$ python -q
>>> import numpy as np
>>> import numpy.linalg as la
>>> np.set_printoptions(suppress=True, linewidth=200)
>>> mat = np.loadtxt("m.csv", delimiter=",")
>>> mat
array([[0., 0., 0., 0., 0., 0., 0., 0.],
       [0., 1., 0., 0., 0., 0., 0., 0.],
       [0., 0., 2., 0., 0., 0., 0., 0.],
       [0., 0., 0., 2., 0., 0., 0., 0.],
       [0., 0., 0., 0., 1., 0., 0., 0.],
       [0., 0., 0., 0., 0., 1., 0., 0.],
       [0., 0., 0., 0., 0., 0., 1., 0.],
       [0., 0., 0., 0., 0., 0., 0., 1.]])
>>> # 8 groups of indices that never mix
>>> cov = mat.T @ mat
>>> print(np.diag(cov))
[0. 1. 4. 4. 1. 1. 1. 1.]
>>> print(np.round(la.svd(mat, compute_uv=False) ** 2, 4))
[4. 4. 1. 1. 1. 1. 1. 0.]
>>> (mat @ mat.T).shape
(8, 8)
>>> np.trace(cov), (mat ** 2).sum()
(np.float64(13.0), np.float64(13.0))
>>> np.round(la.eigvalsh(cov)[::-1], 4)
array([4., 4., 1., 1., 1., 1., 1., 0.])
>>> round(la.norm(mat, 2), 4)
np.float64(2.0)
>>> round(float(la.norm(mat) ** 2 / la.norm(mat, 2) ** 2), 4)
3.25
>>> print(np.round(la.norm(mat[6], 1), 4), np.round(la.norm(mat[6], np.inf), 4))
1.0 1.0
>>> vals, evecs = la.eigh(mat)
>>> vec = np.array([2, 3, 0, 2, 2, 3, 0, 0])
>>> print(np.round(la.eigvalsh(mat[1:, 1:]), 4))
[1. 1. 1. 1. 1. 2. 2.]
>>> print(evecs * np.abs(vals) @ evecs.T)
[[0. 0. 0. 0. 0. 0. 0. 0.]
 [0. 1. 0. 0. 0. 0. 0. 0.]
 [0. 0. 2. 0. 0. 0. 0. 0.]
 [0. 0. 0. 2. 0. 0. 0. 0.]
 [0. 0. 0. 0. 1. 0. 0. 0.]
 [0. 0. 0. 0. 0. 1. 0. 0.]
 [0. 0. 0. 0. 0. 0. 1. 0.]
 [0. 0. 0. 0. 0. 0. 0. 1.]]
>>> print(vec @ mat @ vec)
30.0
>>> print(np.abs(mat).sum(axis=1).max(), np.abs(vals).max())
2.0 2.0
>>> left, sig, Vt = la.svd(mat)
>>> evecs = Vt[:(sig > 1e-8).sum()]
>>> rng = np.random.default_rng(4931)
>>> vec = mat[4] + -2 * mat[0] + rng.integers(2) * np.eye(8)[0]
>>> vec
array([1., 0., 0., 0., 1., 0., 0., 0.])
>>> evecs.T @ evecs
array([[0., 0., 0., 0., 0., 0., 0., 0.],
       [0., 1., 0., 0., 0., 0., 0., 0.],
       [0., 0., 1., 0., 0., 0., 0., 0.],
       [0., 0., 0., 1., 0., 0., 0., 0.],
       [0., 0., 0., 0., 1., 0., 0., 0.],
       [0., 0., 0., 0., 0., 1., 0., 0.],
       [0., 0., 0., 0., 0., 0., 1., 0.],
       [0., 0., 0., 0., 0., 0., 0., 1.]])
>>> np.allclose(evecs.T @ evecs @ vec, vec)
False
>>> W0 = np.load("mat.npy")
>>> print(W0.round(4))
[[ 0.1759 -0.1785  0.0769  0.4314  0.3258 -0.2363]
 [-0.1785 -0.1942 -0.0906 -1.2163 -0.4091  0.7562]
 [ 0.0769 -0.0906 -1.5296  0.1541 -1.2213 -1.0221]
 [ 0.4314 -1.2163  0.1541 -0.9597 -0.0805  1.5274]
 [ 0.3258 -0.4091 -1.2213 -0.0805 -1.8477  0.6887]
 [-0.2363  0.7562 -1.0221  1.5274  0.6887 -3.6448]]
>>> # equal to its transpose
>>> left, sig, Vt = la.svd(W0)
>>> evecs = Vt[:(sig > 1e-8).sum()]
>>> vec = W0[5] + 5 * W0[1] + rng.integers(2) * np.eye(6)[3]
>>> vec.round(4)
array([-1.1289, -0.2146, -1.4753, -4.5539, -1.3568,  0.1362])
>>> la.matrix_rank(np.vstack([W0, vec]))
np.int64(4)
>>> np.allclose(evecs.T @ evecs @ vec, vec)
True
>>> round(la.norm(vec - evecs.T @ evecs @ vec), 4)
np.float64(0.0)
>>> np.allclose(W0[:-1].T @ la.lstsq(W0[:-1].T, W0[-1])[0], W0[-1])
True
>>> np.round(np.trace(la.pinv(W0) @ W0), 4)
np.float64(4.0)
>>> r0 = np.array([2, 0, 1])
>>> np.round(np.polyval(r0, W0[0]), 4)
array([1.0619, 1.0637, 1.0118, 1.3722, 1.2123, 1.1117])
>>> np.round(np.cross(W0[0, :3], W0[3, :3]), 4)
array([ 0.0661,  0.0061, -0.1369])
>>> left, sig, Vt = la.svd(W0)
>>> sig.round(4) + 0
array([5., 3., 1., 1., 0., 0.])
>>> np.argmax(sig[:-1] / (sig[1:] + 1e-6)) + 1
np.int64(4)
>>> A2 = left[:, :4] @ np.diag(sig[:4]) @ Vt[:4]
>>> round(np.abs(W0 - A2).max(), 4)
np.float64(0.0)
>>> print(la.matrix_rank(W0, rtol=0.05))
4
>>> round(float(la.norm(W0 - A2, 2)), 4), np.round(sig[4], 4)
(0.0, np.float64(0.0))
>>> la.matrix_rank(A2)
np.int64(4)
